$ python3 -q
>>> import numpy as np
>>> import numpy.linalg as la
>>> np.set_printoptions(suppress=True, linewidth=160)
>>> def tidy(a):
...     return np.round(a, 2) + 0
... 
>>> m1 = np.load("case17.npy")
>>> print(m1)
[[  3.14  -0.09  -6.94]
 [  0.17  -1.18   4.57]
 [  1.05  -1.67   3.8 ]
 [  1.86   1.08  -7.77]
 [  1.61  -1.85  -6.96]
 [  1.47   0.2   -7.45]
 [ -0.25  -0.28   4.27]
 [  1.06  -2.12  -6.2 ]
 [  1.46  -1.05   3.98]
 [  2.11  -0.29  -6.87]
 [  0.59   0.3   -7.07]
 [ -0.42   0.11   4.17]
 [  2.5   -0.41  -8.12]
 [  1.8   -1.7    3.49]
 [  3.36  -0.99  -6.75]
 [  0.68  -0.87   4.48]
 [  2.53   1.63  -7.5 ]
 [  1.86   0.94   4.66]
 [  0.83  -1.08 -10.15]
 [  2.81   0.52  -7.22]
 [  0.84   0.92  -6.66]
 [  0.31  -0.34   6.82]
 [  0.92  -0.55   4.06]
 [  0.47   1.61   3.5 ]
 [  0.52  -0.07   4.01]
 [  3.1    0.55  -7.1 ]
 [ -0.23  -1.85   5.19]
 [  2.59  -2.73  -6.09]
 [  0.53   0.45  -8.14]
 [  0.45  -0.45   3.29]
 [  0.95  -0.02   2.14]
 [ -0.49  -0.16   2.76]
 [  0.37   0.12   2.87]
 [  0.63  -1.17   4.56]
 [  1.55  -1.02  -7.96]
 [  1.15  -0.67   5.08]
 [ -0.72  -1.28   4.31]
 [  1.13  -1.05  -6.82]
 [  2.61  -0.45  -7.2 ]]
>>> rng = np.random.default_rng(7950)
>>> Y = m1 + rng.integers(-2, 3, (39, 1)) @ rng.integers(-2, 3, (1, 3))
>>> print(tidy(Y))
[[  4.14   1.91  -4.94]
 [  0.17  -1.18   4.57]
 [  0.05  -3.67   1.8 ]
 [ -0.14  -2.92 -11.77]
 [  2.61   0.15  -4.96]
 [  1.47   0.2   -7.45]
 [  1.75   3.72   8.27]
 [  0.06  -4.12  -8.2 ]
 [  3.46   2.95   7.98]
 [  3.11   1.71  -4.87]
 [  0.59   0.3   -7.07]
 [ -2.42  -3.89   0.17]
 [  2.5   -0.41  -8.12]
 [ -0.2   -5.7   -0.51]
 [  3.36  -0.99  -6.75]
 [ -0.32  -2.87   2.48]
 [  0.53  -2.37 -11.5 ]
 [  2.86   2.94   6.66]
 [  0.83  -1.08 -10.15]
 [  2.81   0.52  -7.22]
 [ -1.16  -3.08 -10.66]
 [ -1.69  -4.34   2.82]
 [  0.92  -0.55   4.06]
 [  0.47   1.61   3.5 ]
 [  2.52   3.93   8.01]
 [  5.1    4.55  -3.1 ]
 [  0.77   0.15   7.19]
 [  3.59  -0.73  -4.09]
 [ -0.47  -1.55 -10.14]
 [  0.45  -0.45   3.29]
 [  2.95   3.98   6.14]
 [  0.51   1.84   4.76]
 [  0.37   0.12   2.87]
 [  1.63   0.83   6.56]
 [  1.55  -1.02  -7.96]
 [  1.15  -0.67   5.08]
 [ -1.72  -3.28   2.31]
 [  1.13  -1.05  -6.82]
 [  1.61  -2.45  -9.2 ]]
>>> print(tidy(Y - m1))
[[ 1.  2.  2.]
 [ 0.  0.  0.]
 [-1. -2. -2.]
 [-2. -4. -4.]
 [ 1.  2.  2.]
 [ 0.  0.  0.]
 [ 2.  4.  4.]
 [-1. -2. -2.]
 [ 2.  4.  4.]
 [ 1.  2.  2.]
 [ 0.  0.  0.]
 [-2. -4. -4.]
 [ 0.  0.  0.]
 [-2. -4. -4.]
 [ 0.  0.  0.]
 [-1. -2. -2.]
 [-2. -4. -4.]
 [ 1.  2.  2.]
 [ 0.  0.  0.]
 [ 0.  0.  0.]
 [-2. -4. -4.]
 [-2. -4. -4.]
 [ 0.  0.  0.]
 [ 0.  0.  0.]
 [ 2.  4.  4.]
 [ 2.  4.  4.]
 [ 1.  2.  2.]
 [ 1.  2.  2.]
 [-1. -2. -2.]
 [ 0.  0.  0.]
 [ 2.  4.  4.]
 [ 1.  2.  2.]
 [ 0.  0.  0.]
 [ 1.  2.  2.]
 [ 0.  0.  0.]
 [ 0.  0.  0.]
 [-1. -2. -2.]
 [ 0.  0.  0.]
 [-1. -2. -2.]]
